$ ipython --no-banner

In [1]: import numpy as np

In [2]: np.set_printoptions(precision=2, suppress=True, linewidth=200, floatmode="fixed")

In [3]: W0 = np.load("layer12.npy")

In [4]: W0
Out[4]: 
array([[ 0,  2, -1, -1,  1],
       [ 0,  0, -1, -2,  1],
       [ 0,  0, -2,  0, -1],
       [ 0,  0,  0, -1,  1],
       [ 0,  0,  0,  0, -1]])

In [5]: # triangular: eigenvalues sit on the diagonal

In [6]: U, s, vt = np.linalg.svd(W0)

In [7]: np.argmax(s[:-1] / (s[1:] + 1e-6)) + 1
Out[7]: np.int64(4)

In [8]: A2 = U[:, :4] @ np.diag(s[:4]) @ vt[:4]

In [9]: np.linalg.matrix_rank(A2)
Out[9]: np.int64(4)

In [10]: A2.round(2) + 0
Out[10]: 
array([[ 0.00,  2.00, -1.00, -1.00,  1.00],
       [ 0.00,  0.00, -1.00, -2.00,  1.00],
       [ 0.00,  0.00, -2.00,  0.00, -1.00],
       [ 0.00,  0.00,  0.00, -1.00,  1.00],
       [ 0.00,  0.00,  0.00,  0.00, -1.00]])

In [11]: np.linalg.matrix_rank(W0, rtol=0.05)
Out[11]: np.int64(4)

In [12]: r0 = np.array([3, 3])

In [13]: np.polyval(r0, W0[4])
Out[13]: array([3, 3, 3, 3, 0])

In [14]: np.array([np.convolve(row, r0, "same") for row in W0])
Out[14]: 
array([[ 0,  6,  3, -6,  0],
       [ 0,  0, -3, -9, -3],
       [ 0,  0, -6, -6, -3],
       [ 0,  0,  0, -3,  0],
       [ 0,  0,  0,  0, -3]])

In [15]: X = np.load("mat.npy")

In [16]: X
Out[16]: 
array([[0, 2, 0],
       [0, 2, 0],
       [0, 2, 0],
       [2, 2, 0],
       [0, 2, 0],
       [0, 2, 0],
       [0, 2, 0],
       [0, 2, 0],
       [0, 2, 0],
       [2, 2, 0],
       [2, 2, 0],
       [0, 2, 0],
       [2, 2, 0],
       [2, 2, 0],
       [0, 2, 0],
       [0, 2, 0],
       [2, 2, 0],
       [0, 2, 0],
       [0, 2, 0],
       [0, 2, 0],
       [0, 2, 0],
       [0, 2, 0],
       [2, 2, 0],
       [0, 2, 0],
       [0, 2, 0],
       [0, 2, 0],
       [2, 2, 0],
       [0, 2, 0]])

In [17]: # null space of dimension 1

In [18]: r0 = np.array([-6, -1])

In [19]: np.convolve(X[2], r0)
Out[19]: array([  0, -12,  -2,   0])

In [20]: np.round(X @ np.linalg.pinv(X) @ X, 2) + 0
Out[20]: 
array([[0.00, 2.00, 0.00],
       [0.00, 2.00, 0.00],
       [0.00, 2.00, 0.00],
       [2.00, 2.00, 0.00],
       [0.00, 2.00, 0.00],
       [0.00, 2.00, 0.00],
       [0.00, 2.00, 0.00],
       [0.00, 2.00, 0.00],
       [0.00, 2.00, 0.00],
       [2.00, 2.00, 0.00],
       [2.00, 2.00, 0.00],
       [0.00, 2.00, 0.00],
       [2.00, 2.00, 0.00],
       [2.00, 2.00, 0.00],
       [0.00, 2.00, 0.00],
       [0.00, 2.00, 0.00],
       [2.00, 2.00, 0.00],
       [0.00, 2.00, 0.00],
       [0.00, 2.00, 0.00],
       [0.00, 2.00, 0.00],
       [0.00, 2.00, 0.00],
       [0.00, 2.00, 0.00],
       [2.00, 2.00, 0.00],
       [0.00, 2.00, 0.00],
       [0.00, 2.00, 0.00],
       [0.00, 2.00, 0.00],
       [2.00, 2.00, 0.00],
       [0.00, 2.00, 0.00]])

In [21]: round(float(np.trace(np.linalg.pinv(X) @ X)), 2)
Out[21]: 2.0

In [22]: U, s, vt = np.linalg.svd(X)

In [23]: np.argmax(s[:-1] / (s[1:] + 1e-6)) + 1
Out[23]: np.int64(2)

In [24]: A2 = U[:, :2] @ np.diag(s[:2]) @ vt[:2]

In [25]: np.linalg.matrix_rank(A2)
Out[25]: np.int64(2)

In [26]: A2.round(2) + 0
Out[26]: 
array([[0.00, 2.00, 0.00],
       [0.00, 2.00, 0.00],
       [0.00, 2.00, 0.00],
       [2.00, 2.00, 0.00],
       [0.00, 2.00, 0.00],
       [0.00, 2.00, 0.00],
       [0.00, 2.00, 0.00],
       [0.00, 2.00, 0.00],
       [0.00, 2.00, 0.00],
       [2.00, 2.00, 0.00],
       [2.00, 2.00, 0.00],
       [0.00, 2.00, 0.00],
       [2.00, 2.00, 0.00],
       [2.00, 2.00, 0.00],
       [0.00, 2.00, 0.00],
       [0.00, 2.00, 0.00],
       [2.00, 2.00, 0.00],
       [0.00, 2.00, 0.00],
       [0.00, 2.00, 0.00],
       [0.00, 2.00, 0.00],
       [0.00, 2.00, 0.00],
       [0.00, 2.00, 0.00],
       [2.00, 2.00, 0.00],
       [0.00, 2.00, 0.00],
       [0.00, 2.00, 0.00],
       [0.00, 2.00, 0.00],
       [2.00, 2.00, 0.00],
       [0.00, 2.00, 0.00]])

In [27]: round(float(np.linalg.norm(X - A2, 2)), 2), s[2]
Out[27]: (0.0, np.float64(0.0))

In [28]: rk = np.linalg.matrix_rank(X)

In [29]: rk
Out[29]: np.int64(2)

In [30]: N = np.linalg.svd(X)[2][rk:].T

In [31]: N[:, 0] / N[np.abs(N[:, 0]).round(6).argmax(), 0]
Out[31]: array([0.00, 0.00, 1.00])

In [32]: [int(np.linalg.matrix_rank(X[:i])) for i in range(1, len(X) + 1)]
Out[32]: 
[1,
 1,
 1,
 2,
 2,
 2,
 2,
 2,
 2,
 2,
 2,
 2,
 2,
 2,
 2,
 2,
 2,
 2,
 2,
 2,
 2,
 2,
 2,
 2,
 2,
 2,
 2,
 2]

In [33]: N @ N.T
Out[33]: 
array([[0.00, 0.00, 0.00],
       [0.00, 0.00, 0.00],
       [0.00, 0.00, 1.00]])

In [34]: feats = np.load("test2.npy")

In [35]: feats
Out[35]: 
array([[ 0,  0,  3,  0, -2,  0,  0,  0, -2,  0,  1,  0,  0,  0,  0,  0],
       [-2,  0, -3,  0,  0,  0,  1, -2,  0,  0,  0,  0,  0, -2,  0,  0],
       [ 0,  0, -3, -1,  0,  0,  0, -3,  2,  3,  0,  0,  0, -1, -2,  0],
       [ 0,  0,  0,  0,  0,  0,  0,  0,  0,  0,  0,  0,  0,  0,  0, -2],
       [ 0,  0,  0,  0,  0,  0,  0,  0,  0,  0,  0, -1,  0,  0, -1,  0],
       [-1,  0,  0,  0,  0,  0,  0,  0,  0,  0,  0,  0,  0,  0,  0,  0],
       [ 0,  0, -3,  0,  0,  0,  0,  0,  0, -2, -3, -3,  0,  0,  0,  0],
       [ 3,  0,  0, -1,  0, -3,  0,  0,  2,  0,  0,  0,  0,  0,  0,  0],
       [ 0,  3,  0,  0,  0,  0,  1,  3, -3, -2,  0,  3,  0,  0,  0,  0],
       [ 1,  0,  0,  1, -1,  0,  0,  0,  0,  0,  0,  2,  0,  0,  0,  0],
       [ 0, -3,  3,  0,  0,  0,  0,  2,  0,  0,  1,  0,  0,  2, -1,  0],
       [-2,  0,  0,  0, -2,  1,  0, -2,  3,  0,  0,  0,  0,  0,  1, -3]])

In [36]: r0, r1 = feats[9], feats[2]

In [37]: r0 @ r1
Out[37]: np.int64(-1)

In [38]: p = (r0 @ r1) / (r0 @ r0) * r0

In [39]: r1 - p
Out[39]: array([ 0.14,  0.00, -3.00, -0.86, -0.14,  0.00,  0.00, -3.00,  2.00,  3.00,  0.00,  0.29,  0.00, -1.00, -2.00,  0.00])

In [40]: np.linalg.norm(feats, axis=0)
Out[40]: array([4.36, 4.24, 6.71, 1.73, 3.00, 3.16, 1.41, 5.48, 5.48, 4.12, 3.32, 4.80, 0.00, 3.00, 2.65, 3.61])

In [41]: round(np.linalg.norm(feats) ** 2 / np.linalg.norm(feats, 2) ** 2, 2)
Out[41]: np.float64(2.77)

In [42]: round(float(np.linalg.norm(feats, "nuc")), 2)
Out[42]: 44.17

In [43]: np.linalg.norm(feats, axis=1)
Out[43]: array([4.24, 4.69, 6.08, 2.00, 1.41, 1.00, 5.57, 4.80, 6.40, 2.65, 5.29, 5.66])

In [44]: round(np.linalg.norm(feats[3], 1), 2), np.round(np.linalg.norm(feats[3], np.inf), 2)
Out[44]: (np.float64(2.0), np.float64(2.0))

In [45]: np.linalg.norm(feats, axis=1).argmax()
Out[45]: np.int64(8)

In [46]: feats[3] @ feats[8]
Out[46]: np.int64(0)

In [47]: blk = np.stack([feats, -1 * feats, feats[::-1]])

In [48]: blk.shape
Out[48]: (3, 12, 16)

In [49]: (blk @ feats.T).shape
Out[49]: (3, 12, 12)

In [50]: t = np.radians(180)

In [51]: Rm = np.eye(16)

In [52]: Rm[0, 0] = Rm[10, 10] = np.cos(t)

In [53]: Rm[0, 10], Rm[10, 0] = -np.sin(t), np.sin(t)

In [54]: A2 = feats @ Rm.T

In [55]: np.allclose(feats @ feats.T, A2 @ A2.T)
Out[55]: True

In [56]: np.abs(A2 - feats).max(axis=0)
Out[56]: array([6.00, 0.00, 0.00, 0.00, 0.00, 0.00, 0.00, 0.00, 0.00, 0.00, 6.00, 0.00, 0.00, 0.00, 0.00, 0.00])

In [57]: np.allclose(np.linalg.norm(feats, axis=1), np.linalg.norm(A2, axis=1))
Out[57]: True

In [58]: E = np.load("sample14.npy")

In [59]: E
Out[59]: 
array([[-0.03, -0.13, -0.48, -0.07,  0.12,  0.35,  0.07, -0.12,  0.19,  0.19,  0.09,  0.14, -0.61,  0.28,  0.03],
       [ 0.49, -0.83,  0.47,  0.04,  1.52,  0.61, -1.48, -0.76,  0.90, -1.04,  0.36,  0.07,  0.50, -0.21,  0.48],
       [-0.12, -1.28,  0.17, -0.78,  0.78,  0.47, -0.98, -0.85,  0.86, -1.55, -0.42,  0.29,  0.91, -0.24,  0.89],
       [-0.66,  1.49, -0.14,  0.97, -2.31, -1.18,  4.32,  1.41, -1.65,  2.60,  0.59, -0.56, -1.38,  0.36,  0.13],
       [ 0.04, -0.23,  0.20,  0.17, -0.15,  0.13,  0.43, -0.18, -0.53, -0.14,  0.16, -0.17, -0.14, -0.13,  0.05],
       [-1.13,  1.72, -0.86,  1.06, -2.27, -1.61,  3.43,  0.81, -1.10,  2.72,  1.07, -0.78, -1.09,  0.88, -0.30],
       [ 0.58, -1.42,  0.39, -0.55,  1.64,  1.07, -2.69, -1.20,  1.04, -2.67, -0.35,  0.28,  1.62, -0.40,  0.62],
       [ 0.03,  0.60,  0.06, -0.11, -0.81,  0.30, -0.08,  0.09,  0.41, -0.14, -0.70, -0.26,  0.02, -0.52, -0.19],
       [ 0.36, -1.48,  0.72, -0.71,  2.18,  0.96, -3.18, -1.45,  0.73, -2.47, -0.70,  0.29,  0.74, -0.88,  0.24],
       [-0.11,  0.09, -0.07, -0.53, -0.29,  0.39,  0.06, -0.24,  0.20, -0.21,  0.23, -0.04, -0.25,  0.21,  0.13],
       [ 1.02, -2.00,  0.85, -1.44,  2.08,  1.30, -3.16, -1.19,  1.35, -2.67, -0.15,  0.93,  0.88, -0.80,  0.23],
       [-0.06,  0.35, -0.44,  0.22, -1.03, -0.52,  2.18,  0.28, -0.54,  1.38,  0.18,  0.35,  0.05,  0.52,  0.17],
       [-0.16, -0.08, -0.24, -0.48,  0.06, -0.42,  0.07,  0.06, -0.29,  0.19,  0.25, -0.03,  0.16,  0.02,  0.33],
       [ 0.34, -0.41,  0.73, -0.23,  1.25,  0.59, -1.63, -0.43,  0.38, -1.23, -0.48,  0.24,  0.69, -0.27,  0.16],
       [-0.10, -0.75, -0.26,  0.01,  0.16,  0.17,  0.02,  0.14, -0.15,  0.05,  0.19,  0.42,  0.39, -0.35, -0.06],
       [-0.14,  1.33, -0.62,  0.40, -2.08, -1.39,  3.93,  1.05, -1.40,  2.95, -0.06, -0.39, -1.15,  1.06, -0.24],
       [-0.36,  1.57, -0.28,  0.60, -2.18, -0.25,  3.33,  0.78, -1.17,  2.66,  0.88, -0.72, -1.45,  0.34, -0.46],
       [ 0.18, -0.91,  0.73, -0.60,  1.04,  0.82, -1.73, -0.94,  1.03, -1.46, -0.50,  0.10,  0.84, -0.78,  0.36],
       [ 0.57, -0.07,  0.13,  0.89, -0.44,  0.11,  0.16,  0.35,  0.25, -0.47, -0.30,  0.10, -0.03, -0.36,  0.28],
       [ 0.45, -0.58, -0.19, -0.06,  0.48, -0.24,  0.17, -0.41, -0.64,  0.30, -0.03, -0.96, -0.04, -0.38, -0.01],
       [-0.01, -0.67, -0.09, -0.39,  0.35,  0.26, -0.07, -0.09,  0.18, -0.26,  0.22,  0.55, -0.62,  0.04,  0.22],
       [-0.07,  1.01, -0.78,  0.48, -0.99, -0.63,  1.72,  0.82, -0.13,  1.07,  0.02, -0.15, -0.38,  0.14, -0.10],
       [ 0.20,  0.05,  0.07,  0.35,  0.26,  0.26, -0.42,  0.25,  0.20, -0.48,  0.75,  0.36,  0.24,  0.42,  0.17],
       [-0.35,  1.23, -0.48,  0.39, -1.58, -0.71,  1.52,  0.76, -0.77,  1.00,  0.33, -0.74, -1.02,  0.25, -0.26],
       [ 0.36, -1.62,  1.11, -0.10,  2.65,  1.11, -3.63, -1.42,  0.93, -2.62, -0.48,  0.64,  1.49, -0.52,  0.55],
       [ 0.29, -0.72,  0.25,  0.06,  1.11,  0.37, -1.99, -0.10,  0.86, -1.13,  0.12,  0.14, -0.10, -0.39,  0.08],
       [ 0.60, -0.17, -0.55,  0.27, -0.21,  0.03,  0.11, -0.25,  0.47, -0.10, -0.45, -0.10, -0.13,  0.26, -0.12],
       [ 0.18, -0.79,  0.37,  0.07,  0.99,  0.49, -1.33, -0.66,  0.46, -1.56,  0.15, -0.25,  1.12, -0.41, -0.41],
       [ 0.58, -0.97,  0.57, -0.13,  1.36,  0.49, -1.85, -0.85,  0.26, -1.55, -0.17,  0.65,  0.62, -0.28,  0.14],
       [-0.14, -0.11, -0.15,  0.11, -0.07,  0.37, -0.45, -0.61,  0.34, -0.01,  0.17,  0.62,  0.01,  0.38,  0.23],
       [ 0.18,  1.61, -1.13,  0.25, -2.20, -1.15,  3.08,  1.17, -0.89,  2.52,  0.49, -0.49, -1.02,  0.59,  0.55],
       [-0.46,  1.38, -1.07,  0.61, -2.60, -0.83,  3.36,  1.85, -1.29,  3.26,  0.58, -0.50, -1.35,  1.08, -0.33]])

In [60]: z = E[:, 14] > np.median(E[:, 14])

In [61]: r0 = E[z].mean(axis=0) - E[~z].mean(axis=0)

In [62]: (((E - E.mean(axis=0)) @ r0 > 0) == z).mean()
Out[62]: np.float64(0.75)

In [63]: np.argsort(-np.abs(r0).round(6), kind="stable")
Out[63]: array([ 6,  9,  4,  1, 12,  7,  8,  5, 11,  2,  3, 14,  0, 13, 10])

In [64]: z.astype(int)
Out[64]: array([0, 1, 1, 0, 0, 0, 1, 0, 1, 0, 1, 1, 1, 1, 0, 0, 0, 1, 1, 0, 1, 0, 1, 0, 1, 0, 0, 0, 1, 1, 1, 0])
